% python3 -q
>>> import numpy as np
>>> np.set_printoptions(precision=1, suppress=True, linewidth=140, sign=" ")
>>> def tidy(a):
...     return np.round(a, 1) + 0
... 
>>> K = np.loadtxt("block16.csv", delimiter=",")
>>> K
array([[ 0.8,  0.3,  0.4, -1. , -3.8, -2.7, -1. ],
       [-0.3, -0.7,  3.4,  2.2,  1. , -0.1,  2.7],
       [ 0.7,  2.5, -1.2,  1.5,  2.2, -2.6,  1.7],
       [ 2.6, -1.6,  1.2,  3.4, -1.1,  1.2,  0.4],
       [-1.5,  2.6, -0.1, -1. ,  1.9, -3. ,  1.6],
       [-4.1, -1.8, -0.8,  0.3,  1.1, -0.6,  1.7],
       [ 1.2, -0.5, -0.5, -1.7,  0.9,  2.6,  3.6],
       [-0.8, -2.5, -3.4,  0.1,  2. ,  1.1,  1.3],
       [ 2.3, -1.8, -0.1,  1.9,  2.1, -2.2, -1.9],
       [ 3.8, -0.1, -1. ,  0.9, -2.6,  0. , -1.3],
       [-0.3,  0. ,  2.2, -3.5,  1.2,  2.1,  1.4],
       [-2.8,  2.3, -1.7, -2.2,  1.6,  0.5,  1.2],
       [-0.2, -2.7, -0.3, -3.5, -2.2,  0.9, -0.1],
       [-0.9, -0.3,  1. ,  0.4, -0.2, -4.4,  1.9],
       [ 2. , -0.4,  0.6, -2. ,  3.8,  1.4, -0.4],
       [-1.6,  0.8, -3.3,  2.4, -1.8, -0.9, -1. ],
       [-0.6, -2.3, -1. ,  1.6,  2.9, -2.1, -1.7],
       [-3.4,  3. ,  0.7, -0.1,  0.3, -1.9, -0.2],
       [-1.8,  1.1, -1.2, -1.5,  0.8, -2.8, -2.9],
       [-0.4, -1.4,  1.9, -0.2,  2. ,  2.9, -2.6],
       [ 0.6, -3.3, -1.5,  1.4, -1.5, -1.9, -1.8],
       [-2.9, -2.2, -1.3, -2.7, -0.5, -1.5, -0.7],
       [ 3.4, -0.7, -1. ,  0.7,  2.3, -0.5,  2.4],
       [-3.9, -0.7,  2.2, -1.6, -0.7, -0.9,  0.5],
       [ 1.8, -2. ,  0.7, -0.6,  1.2, -3.4,  2.1],
       [ 0.8, -2.1,  1.1, -0.1,  1.7, -2.4, -3.2],
       [ 1.8,  0.3,  3.5, -0.6, -0.3,  2.8,  1. ],
       [ 2.4, -1.9,  2.5, -0.3, -2.6, -0.5,  1.5],
       [ 0.7, -0.5,  4.1, -1.7,  0.2,  1.3,  1.8]])
>>> G = np.cov(K, rowvar=False)
>>> tidy(np.corrcoef(K[:, 3], K[:, 4])[0, 1])
np.float64(0.0)
>>> tidy(np.polyfit(K[:, 3], K[:, 4], 1))
array([ 0. ,  0.4])
>>> print(tidy(K.std(axis=0)))
[ 2.1  1.7  1.9  1.7  1.8  2.   1.8]
>>> tidy(G)
array([[ 4.6, -0.9,  0.7,  1. , -0.3,  0.8,  0.1],
       [-0.9,  2.8,  0. , -0.3,  0.3, -0.4,  0.6],
       [ 0.7,  0. ,  3.6, -0.5, -0.3,  1. ,  0.7],
       [ 1. , -0.3, -0.5,  3.1,  0. , -0.9, -0.3],
       [-0.3,  0.3, -0.3,  0. ,  3.5,  0.2,  0.3],
       [ 0.8, -0.4,  1. , -0.9,  0.2,  4. ,  0.7],
       [ 0.1,  0.6,  0.7, -0.3,  0.3,  0.7,  3.3]])
>>> print(np.median(K, axis=0))
[-0.2 -0.7 -0.1 -0.2  0.9 -0.6  0.5]
>>> tidy(np.corrcoef(K.T))
array([[ 1. , -0.2,  0.2,  0.3, -0.1,  0.2,  0. ],
       [-0.2,  1. ,  0. , -0.1,  0.1, -0.1,  0.2],
       [ 0.2,  0. ,  1. , -0.2, -0.1,  0.3,  0.2],
       [ 0.3, -0.1, -0.2,  1. ,  0. , -0.2, -0.1],
       [-0.1,  0.1, -0.1,  0. ,  1. ,  0.1,  0.1],
       [ 0.2, -0.1,  0.3, -0.2,  0.1,  1. ,  0.2],
       [ 0. ,  0.2,  0.2, -0.1,  0.1,  0.2,  1. ]])
>>> t3 = np.stack([K, -3 * K, K[::-1]])
>>> np.linalg.matrix_rank(t3.reshape(3, -1))
np.int64(2)
>>> print(tidy(np.linalg.norm(t3, axis=(1, 2))))
[ 26.9  80.8  26.9]
>>> sv = 3 * 0.9 ** np.arange(4)
>>> O, _ = np.linalg.qr(np.array([[0.3, 1.4, 0.3, 1.0],
...     [0.4, -0.9, -1.1, 0.8],
...     [0.9, 0.9, -1.3, 1.0],
...     [-2.0, -1.6, -0.5, -1.3]]))
>>> rng = np.random.default_rng(8389)
>>> data = rng.normal(size=(33, 4)) * sv @ O
>>> tidy(data)
array([[ 0.8, -1.7,  2.4, -0.1],
       [-0.6,  0.3, -3.7, -1.5],
       [ 0.4,  1.5, -2. ,  4.8],
       [-1.8, -2.7,  0.6, -2.2],
       [ 2.1,  2.1, -2.9, -1.6],
       [-0.5,  0.3,  1.3,  0.3],
       [ 2. , -1.5,  0. , -0.6],
       [ 0.7,  1.7, -0.2, -5.4],
       [ 5.1,  0.7,  3. ,  1.4],
       [ 2.4,  4.1,  1. , -0.6],
       [-2.5,  3.5,  2.1, -1.9],
       [-0.5, -2.3,  4.2, -1.6],
       [-0.1,  3.7,  3.1, -1.5],
       [-2.1, -4.1,  1.8,  6.7],
       [-2.4,  1.9, -2.7,  3.2],
       [ 2.2,  1. ,  0.9, -1. ],
       [ 1.7, -1.7,  0.2,  1.5],
       [ 0.9, -2.5,  2.2, -1.9],
       [ 0.5, -0.2,  1.6, -1.2],
       [-1.8,  1.5,  2.2, -2.4],
       [ 4. , -0.2,  0.1,  5.3],
       [-0.8,  0.4,  1.3, -1.4],
       [-2.4,  4.6,  0.8,  2.4],
       [-5.6,  0.8,  0.3, -1.6],
       [-0.2, -1.2,  0.4, -2.2],
       [ 0.6,  2.9, -1.9, -3.4],
       [-1.5, -0.5,  0. , -0.7],
       [ 0.6, -4.3, -1. , -1.4],
       [ 3.4, -0.7,  1.5, -8.2],
       [-1.9, -0.4,  5.1, -2.3],
       [-0.3,  1.8,  8.4,  0.2],
       [-2.4, -0.5, -3.4,  0.6],
       [ 4.1,  5.2, -4. ,  3.1]])
>>> vec = np.array([3, -1, 4, 1])
>>> a = np.maximum(data @ vec, 0)
>>> tidy(data.T @ a)
array([262.1, -43.2, 626. ,  43.2])
>>> M = np.load("w.npy")
>>> M
array([[-1,  0,  1,  2,  3,  4,  5,  6],
       [ 7,  8,  9, 10, 11, 12, 13, 14],
       [15, 16, 17, 18, 19, 20, 21, 22],
       [23, 24, 25, 26, 27, 28, 29, 30],
       [31, 32, 33, 34, 35, 36, 37, 38],
       [39, 40, 41, 42, 43, 44, 45, 46],
       [47, 48, 49, 50, 51, 52, 53, 54],
       [55, 56, 57, 58, 59, 60, 61, 62]])
>>> rk = np.linalg.matrix_rank(M)
>>> rk
np.int64(2)
>>> ns = np.linalg.svd(M)[2][rk:].T
>>> print([int(np.linalg.matrix_rank(M[:i])) for i in range(1, len(M) + 1)])
[1, 2, 2, 2, 2, 2, 2, 2]
>>> print(np.allclose(M @ ns, 0))
True
>>> print(np.linalg.matrix_rank(M.T @ M), np.linalg.matrix_rank(M @ M.T))
2 2
>>> idx = rng.permutation(8)
>>> idx
array([ 5,  3,  0,  2,  7,  4,  1,  6])
>>> Y = M[idx][:, idx]
>>> np.trace(Y)
np.int64(244)
>>> tidy(np.sort(np.abs(np.linalg.eigvals(Y))))
array([   0. ,    0. ,    0. ,    0. ,    0. ,    0. ,   10.6,  254.6])
>>> np.allclose(Y, M)
False
>>> u = np.array([1, 1])
>>> np.correlate(M[5], M[6], "full")
array([  2106,   4227,   6362,   8510,  10670,  12841,  15022,  17212,  15078,  12937,  10790,   8638,   6482,   4323,   2162])
>>> np.convolve(M[5], u)
array([ 39,  79,  81,  83,  85,  87,  89,  91,  46])
>>> np.cross(M[5, :3], M[6, :3])
array([-8, 16, -8])
